$ python3 -q
>>> import numpy as np
>>> np.set_printoptions(precision=3, suppress=True, linewidth=120, floatmode="fixed")
>>> mat = np.loadtxt("out19.csv", delimiter=",")
>>> mat
array([[-0.600, -0.300, -0.800,  0.400, -0.600],
       [-0.877, -0.471, -1.079,  0.339, -0.152],
       [ 0.200,  0.000, -1.500, -0.500,  1.300]])
>>> out = mat / np.linalg.norm(mat, axis=1, keepdims=True)
>>> gram = out @ out.T
>>> round(float(np.degrees(np.arccos(np.clip(gram[0, 1], -1, 1)))), 3)
23.843
>>> gram
array([[1.000, 0.915, 0.038],
       [0.915, 1.000, 0.345],
       [0.038, 0.345, 1.000]])
>>> (gram - 2 * np.eye(3)).round(6).argmax(axis=1)
array([1, 0, 1])
>>> t = np.radians(90)
>>> R = np.eye(5)
>>> R[0, 0] = R[1, 1] = np.cos(t)
>>> R[0, 1], R[1, 0] = -np.sin(t), np.sin(t)
>>> R.round(3) + 0
array([[ 0.000, -1.000,  0.000,  0.000,  0.000],
       [ 1.000,  0.000,  0.000,  0.000,  0.000],
       [ 0.000,  0.000,  1.000,  0.000,  0.000],
       [ 0.000,  0.000,  0.000,  1.000,  0.000],
       [ 0.000,  0.000,  0.000,  0.000,  1.000]])
>>> out = mat @ R.T
>>> np.allclose(np.linalg.norm(mat, axis=1), np.linalg.norm(out, axis=1))
True
>>> round(np.linalg.det(R), 3), np.trace(R)
(np.float64(1.0), np.float64(3.0))
>>> np.abs(out - mat).max(axis=0)
array([1.348, 0.406, 0.000, 0.000, 0.000])
>>> np.allclose(mat @ mat.T, out @ out.T)
True
>>> np.linalg.svd(mat, compute_uv=False), np.linalg.svd(out, compute_uv=False)
(array([2.228, 1.762, 0.260]), array([2.228, 1.762, 0.260]))
